>>> import numpy as np
>>> np.set_printoptions(suppress=True, linewidth=140)
>>> mat = np.load("test8.npy")
>>> mat
array([[120,   3,   2],
       [  1, 101,   1],
       [  3,   3,  43]])
>>> ev, vecs = np.linalg.eig(mat)
>>> np.round(mat @ vecs[:, 0] - ev[0] * vecs[:, 0], 2) + 0
array([0., 0., 0.])
>>> np.round(np.sort(np.linalg.eigvals(np.linalg.inv(mat))), 2)
array([0.01, 0.01, 0.02])
>>> np.round(np.sort(np.linalg.eigvals(mat.T)), 2)
array([ 42.87, 100.88, 120.24])
>>> round(float(np.prod(ev)), 2)
520080.0
>>> A2 = mat[0, 0] * mat[1:] - np.outer(mat[1:, 0], mat[0])
>>> A2
array([[    0, 12117,   118],
       [    0,   351,  5154]])
>>> np.round(mat[:, 0] / mat[0, 0], 2)
array([1.  , 0.01, 0.02])
>>> A2 = np.array([[-3, 9], [2, 2], [-5, -7]])
>>> np.einsum("ij,ij->i", mat, mat)
array([14413, 10203,  1867])
>>> A2.T @ mat.T
array([[-364,  194, -218],
       [1072,  204, -268]])
>>> np.einsum("ik,kj->ji", mat, A2)
array([[-364,  194, -218],
       [1072,  204, -268]])
>>> np.linalg.matrix_rank(mat @ A2)
np.int64(2)
>>> A2 = mat / np.sqrt((mat ** 2).mean(axis=1, keepdims=True))
>>> np.linalg.matrix_rank(mat - mat.mean(axis=1, keepdims=True))
np.int64(2)
>>> A2 = np.array([[1, -1, -3], [-3, -2, 1], [-2, 0, 3]])
>>> W0 = np.triu(A2, 1)
>>> W0
array([[ 0, -1, -3],
       [ 0,  0,  1],
       [ 0,  0,  0]])
>>> U, s, vt = np.linalg.svd(W0)
>>> s.round(2)
array([3.3, 0.3, 0. ])
>>> np.argmax(s[:-1] / (s[1:] + 1e-6)) + 1
np.int64(2)
>>> A2 = U[:, :2] @ np.diag(s[:2]) @ vt[:2]
>>> round(float(np.linalg.norm(W0 - A2, 2)), 2), s[2]
(0.0, np.float64(0.0))
>>> round(np.abs(W0 - A2).max(), 2)
np.float64(0.0)
>>> round(float(np.linalg.norm(W0 - A2) / np.linalg.norm(W0)), 2)
0.0
>>> rk = np.linalg.matrix_rank(W0)
>>> rk
np.int64(2)
>>> null = np.linalg.svd(W0)[2][rk:].T
>>> null.shape
(3, 1)
>>> null[:, 0] / null[np.abs(null[:, 0]).round(6).argmax(), 0]
array([1., 0., 0.])
>>> np.abs(np.diag(np.linalg.qr(W0)[1])) > 1e-9
array([False, False, False])
>>> np.linalg.lstsq(W0[:-1].T, W0[-1])[2]
np.int32(2)
>>> try:
...     np.linalg.inv(W0)
... except np.linalg.LinAlgError as e:
...     print("failed:", e)
... 
failed: Singular matrix
>>> np.argsort(-np.linalg.norm(W0, axis=0).round(6), kind="stable")[:3]
array([2, 1, 0])
>>> X = np.load("m.npy")
>>> X
array([[ 1,  0, -3, -4],
       [ 1,  0, -3, -4],
       [ 5,  4,  2, -5],
       [ 2,  3,  2,  0]])
>>> cov = X.T @ X
>>> cov
array([[ 31,  26,   8, -33],
       [ 26,  25,  14, -20],
       [  8,  14,  26,  14],
       [-33, -20,  14,  57]])
>>> np.linalg.matrix_rank(cov)
np.int64(3)
>>> np.round(np.linalg.svd(X, compute_uv=False) ** 2, 2) + 0
array([93.83, 44.12,  1.04,  0.  ])
>>> (X @ X.T).shape
(4, 4)
>>> np.trace(cov), (X ** 2).sum()
(np.int64(139), np.int64(139))
>>> np.round(np.linalg.eigvalsh(cov)[::-1], 2) + 0
array([93.83, 44.12,  1.04,  0.  ])
>>> np.kron(np.eye(2, dtype=int), cov)
array([[ 31,  26,   8, -33,   0,   0,   0,   0],
       [ 26,  25,  14, -20,   0,   0,   0,   0],
       [  8,  14,  26,  14,   0,   0,   0,   0],
       [-33, -20,  14,  57,   0,   0,   0,   0],
       [  0,   0,   0,   0,  31,  26,   8, -33],
       [  0,   0,   0,   0,  26,  25,  14, -20],
       [  0,   0,   0,   0,   8,  14,  26,  14],
       [  0,   0,   0,   0, -33, -20,  14,  57]])
>>> round(np.linalg.det(cov[::-1]), 2)
np.float64(0.0)
>>> np.round(np.poly(cov), 2) + 0
array([    1.,  -139.,  4284., -4310.,     0.])
>>> round(float(np.linalg.det(cov.T)), 2)
0.0
>>> round(float(np.linalg.eigvals(cov).sum().real), 2)
139.0
>>> np.unravel_index(np.abs(X).argmax(), X.shape)
(np.int64(2), np.int64(0))
>>> X.mean(axis=0)
array([ 2.25,  1.75, -0.5 , -3.25])
>>> X.sum(axis=0)
array([  9,   7,  -2, -13])
>>> X.shape
(4, 4)
>>> X[4]
Traceback (most recent call last):
  File "<python-input-56>", line 1, in <module>
    X[4]
    ~^^^
IndexError: index 4 is out of bounds for axis 0 with size 4
>>> X - X[0]
array([[ 0,  0,  0,  0],
       [ 0,  0,  0,  0],
       [ 4,  4,  5, -1],
       [ 1,  3,  5,  4]])
>>> X[:, 4]
Traceback (most recent call last):
  File "<python-input-58>", line 1, in <module>
    X[:, 4]
    ~^^^^^^
IndexError: index 4 is out of bounds for axis 1 with size 4
>>> np.count_nonzero(X)
np.int64(13)
>>> x0 = np.array([2, 1, 0, 0])
>>> h = np.maximum(X @ x0, 0)
>>> X.T @ h
array([ 88,  77,  30, -86])
>>> np.flatnonzero(h > 1e-9)
array([0, 1, 2, 3])
>>> np.maximum(X @ x0, 0) - np.maximum(-X @ x0, 0)
array([ 2,  2, 14,  7])
>>> h
array([ 2,  2, 14,  7])
>>> r0 = np.array([-1, -2, 5])
>>> v = np.array([-3, 1, 0])
>>> F = r0[:, None] + v[None, :]
>>> F
array([[-4,  0, -1],
       [-5, -1, -2],
       [ 2,  6,  5]])
>>> rng = np.random.default_rng(52167)
>>> idx = rng.permutation(3)
>>> idx
array([2, 1, 0])
>>> A2 = F[idx][:, idx]
>>> np.round(np.linalg.det(A2), 2), round(float(np.linalg.det(F[idx])), 2)
(np.float64(0.0), -0.0)
>>> np.allclose(A2, F)
False
>>> K = np.array([[-1, 0, 0, 0], [0, 1, 0, 0], [1, 2, 1, 0], [-1, -2, -1, -2]])
>>> A2 = np.linalg.inv(K)
>>> np.allclose(A2, K.T)
False
>>> np.round(np.linalg.det(K) * A2, 2)
array([[-2., -0., -0., -0.],
       [ 0.,  2.,  0.,  0.],
       [ 2., -4.,  2., -0.],
       [-0., -0., -1., -1.]])
>>> np.round(np.linalg.inv(A2), 2)
array([[-1., -0., -0., -0.],
       [-0.,  1., -0., -0.],
       [ 1.,  2.,  1.,  0.],
       [-1., -2., -1., -2.]])
>>> A2
array([[-1. , -0. , -0. , -0. ],
       [ 0. ,  1. ,  0. ,  0. ],
       [ 1. , -2. ,  1. , -0. ],
       [-0. , -0. , -0.5, -0.5]])
>>> O = K.astype(float).copy()
>>> for j in range(4):
...     O[:, j] -= O[:, :j] @ (O[:, :j].T @ O[:, j])
...     O[:, j] /= np.linalg.norm(O[:, j])
... 
>>> np.round(O.T @ O, 2) + 0
array([[1., 0., 0., 0.],
       [0., 1., 0., 0.],
       [0., 0., 1., 0.],
       [0., 0., 0., 1.]])
>>> O.round(2) + 0
array([[-0.58,  0.7 ,  0.43,  0.  ],
       [ 0.  ,  0.52, -0.85,  0.  ],
       [ 0.58,  0.35,  0.21, -0.71],
       [-0.58, -0.35, -0.21, -0.71]])
>>> np.round(O.T @ K, 2) + 0
array([[1.73, 2.31, 1.15, 1.15],
       [0.  , 1.91, 0.7 , 0.7 ],
       [0.  , 0.  , 0.43, 0.43],
       [0.  , 0.  , 0.  , 1.41]])
>>> x0 = np.array([3, -1, 1, -2])
>>> K @ np.ones(4)
array([-1.,  1.,  4., -6.])
>>> K @ np.eye(4)[1]
array([ 0.,  1.,  2., -2.])
>>> K @ (2 * x0)
array([-6, -2,  4,  4])
>>> (K @ x0).argmax()
np.int64(2)
>>> x0 = np.array([1, 1, 2, -1])
>>> target = K @ x0
>>> target
array([-1,  1,  5, -3])
>>> np.round(np.linalg.solve(K, target), 2)
array([ 1.,  1.,  2., -1.])
>>> np.round(np.linalg.solve(K.T, K[0]), 2)
array([ 1.,  0.,  0., -0.])
>>> np.round(np.linalg.solve(K, target + K[:, 2]), 2)
array([ 1.,  1.,  3., -1.])
>>> np.round(np.linalg.solve(K, K[:, 1]), 2)
array([-0.,  1., -0., -0.])
>>> M = np.load("x.npy")
>>> M
array([[ 0.98, -6.99,  7.98],
       [ 1.01, -7.  ,  7.95],
       [ 1.  , -6.95,  8.01],
       [ 1.  , -6.98,  7.97],
       [ 1.02,  4.01,  1.04],
       [ 1.  ,  4.01,  0.96],
       [ 0.99,  3.98,  1.02],
       [ 0.99,  4.03,  1.03],
       [-7.01,  3.02, -5.01],
       [-7.  ,  2.95, -5.01],
       [-7.  ,  3.01, -5.01],
       [-7.  ,  2.99, -5.01]])
>>> cen = M - M.mean(axis=0)
>>> vecs = np.linalg.svd(cen)[2][:1]
>>> A2 = cen - cen @ vecs.T @ vecs
>>> np.linalg.norm(A2, axis=1).round(6).argmax()
np.int64(4)
>>> np.round(np.cov(cen @ vecs.T, rowvar=False), 2)
np.float64(61.43)
>>> round(np.linalg.norm(A2) / np.linalg.norm(cen), 2)
np.float64(0.4)
>>> A2 = np.array([[1, 2, 1], [0, 0, 3], [2, 2, 2], [2, 0, 1]])
>>> data = A2.T @ A2
>>> data
array([[ 9,  6,  7],
       [ 6,  8,  6],
       [ 7,  6, 15]])
>>> x0 = np.ones(3)
>>> for _ in range(3):
...     x0 = data @ x0
...     x0 /= np.linalg.norm(x0)
...     print(round(x0 @ data @ x0, 2))
... 
23.94
23.98
23.98
>>> x0.round(2)
array([0.52, 0.47, 0.71])
>>> w1 = np.array([[-2, -6, 6, -8, -6], [2, 4, 0, 7, -6], [0, 5, 0, -8, 0]])
>>> coef = np.array([-4, -5, 0, -5, -5])
>>> H = np.maximum(data @ w1 + coef, 0)
>>> (H > 0).astype(int)
array([[0, 0, 1, 0, 0],
       [0, 1, 1, 0, 0],
       [0, 1, 1, 0, 0]])
>>> np.linalg.matrix_rank(H)
np.int64(2)
>>> cent = np.array([[0, -1], [1, 0], [1, -1], [2, 0], [1, -1]])
>>> H @ cent
array([[ 54, -54],
       [ 57, -36],
       [ 94, -42]])
>>> (H @ cent).round(6).argmax(axis=1)
array([0, 0, 0])
>>> x0 = np.array([1, 1, 1])
>>> target = data @ x0
>>> target
array([22, 20, 28])
>>> np.round(np.linalg.solve(data, data[:, 1]), 2)
array([0., 1., 0.])
>>> np.round(np.linalg.solve(data.T, data[2]), 2) + 0
array([0., 0., 1.])
>>> np.round(np.linalg.solve(data, target), 2)
array([1., 1., 1.])
>>> O, _ = np.linalg.qr(np.array([[0.1, -1.8, -0.4], [-0.7, -1.1, 0.6], [-0.8, 0.1, -1.2]]))
>>> m1 = O[:, :3]
>>> m1.round(2)
array([[-0.09, -0.9 ,  0.43],
       [ 0.66, -0.38, -0.65],
       [ 0.75,  0.22,  0.62]])
>>> round(np.linalg.norm(m1, 2), 2)
np.float64(1.0)
>>> round(np.linalg.norm(m1) ** 2 / np.linalg.norm(m1, 2) ** 2, 2)
np.float64(3.0)
>>> np.round(np.linalg.norm(m1, "nuc"), 2)
np.float64(3.0)
>>> round(np.linalg.norm(m1, 1), 2), round(float(np.linalg.norm(m1, np.inf)), 2)
(np.float64(1.71), 1.69)
>>> np.round(np.linalg.norm(m1[0], 1), 2), round(float(np.linalg.norm(m1[0], np.inf)), 2)
(np.float64(1.42), 0.9)
>>> round(float(m1[0] @ m1[2]), 2)
-0.0
